$ python3 -q
>>> import numpy as np
>>> from numpy import linalg as LA
>>> np.set_printoptions(precision=2, suppress=True, linewidth=140, floatmode="fixed")
>>> C = np.array([[-1, 2, 1, -3], [-3, 0, 1, -3], [0, -1, -2, 2], [-3, 3, -3, -2]])
>>> rng = np.random.default_rng(91)
>>> M = (rng.random((21, 4)) < 0.25) @ C
>>> print(M)
[[ 0  0  0  0]
 [ 0  0  0  0]
 [ 0 -1 -2  2]
 [-3  3 -3 -2]
 [-3  0  1 -3]
 [ 0  0  0  0]
 [ 0  0  0  0]
 [ 0 -1 -2  2]
 [ 0  0  0  0]
 [-3  3 -3 -2]
 [ 0  0  0  0]
 [ 0  0  0  0]
 [-3  3 -3 -2]
 [-3  0  1 -3]
 [-3  2 -5  0]
 [-3  0  1 -3]
 [ 0  0  0  0]
 [-7  5 -1 -8]
 [ 0  0  0  0]
 [-3  3 -3 -2]
 [ 0  0  0  0]]
>>> print(LA.matrix_rank(M, rtol=0.1))
3
>>> print(np.round(LA.norm(M, 2) / LA.norm(M), 2))
0.88
>>> print(round(np.log10(LA.cond(M))))
2
>>> J = np.array([[-3.27, -2.14, 3.11, -0.17],
...     [-2.56, 2.69, 3.34, 0.17],
...     [2.92, -1.34, 1.69, -3.44],
...     [-2.47, -0.99, -2.24, -3.59],
...     [3.91, -2.87, 0.78, -0.91],
...     [-4.43, -1.2, 1.94, 0.38],
...     [-1.43, -0.41, 3.9, -2.75],
...     [3.32, 0.82, 0.63, 3.59],
...     [-3.16, -2.52, 1.15, -2.71],
...     [2.76, -1.93, -2.5, 2.73],
...     [-4.34, -0.11, -1.81, 1.71],
...     [1.82, -1.19, -3.5, 2.83],
...     [-0.57, 2.54, 2.4, -3.53]])
>>> C2 = np.cov(J, rowvar=False)
>>> print(C2)
[[ 9.63 -0.79 -1.88  1.84]
 [-0.79  3.11  1.24  0.04]
 [-1.88  1.24  5.95 -2.81]
 [ 1.84  0.04 -2.81  6.83]]
>>> x = np.array([-2, -1, 1, 3])
>>> target = C2 @ x
>>> print(target)
[-14.83  -0.17   0.05  13.94]
>>> print(np.round(LA.solve(C2, C2[:, 3]), 2) + 0)
[0.00 0.00 0.00 1.00]
>>> Ac = J - J.mean(axis=1)
Traceback (most recent call last):
  File "<python-input-17>", line 1, in <module>
    Ac = J - J.mean(axis=1)
         ~~^~~~~~~~~~~~~~~~
ValueError: operands could not be broadcast together with shapes (13,4) (13,) 
>>> Ac = J - J.mean(axis=0)
>>> Uu, s, vt = LA.svd(Ac, full_matrices=False)
>>> print(np.abs(vt[-1]))
[0.04 0.80 0.50 0.33]
>>> print(vt[0] * np.sign(vt[0, np.abs(vt[0]).argmax()]))
[ 0.73 -0.12 -0.46  0.49]
>>> print(np.abs(Uu[:, 0]).argmax())
9
>>> print(np.searchsorted(np.cumsum(s ** 2) / (s ** 2).sum(), 0.9) + 1)
3
>>> print(s ** 2 / (s ** 2).sum())
[0.48 0.27 0.17 0.09]
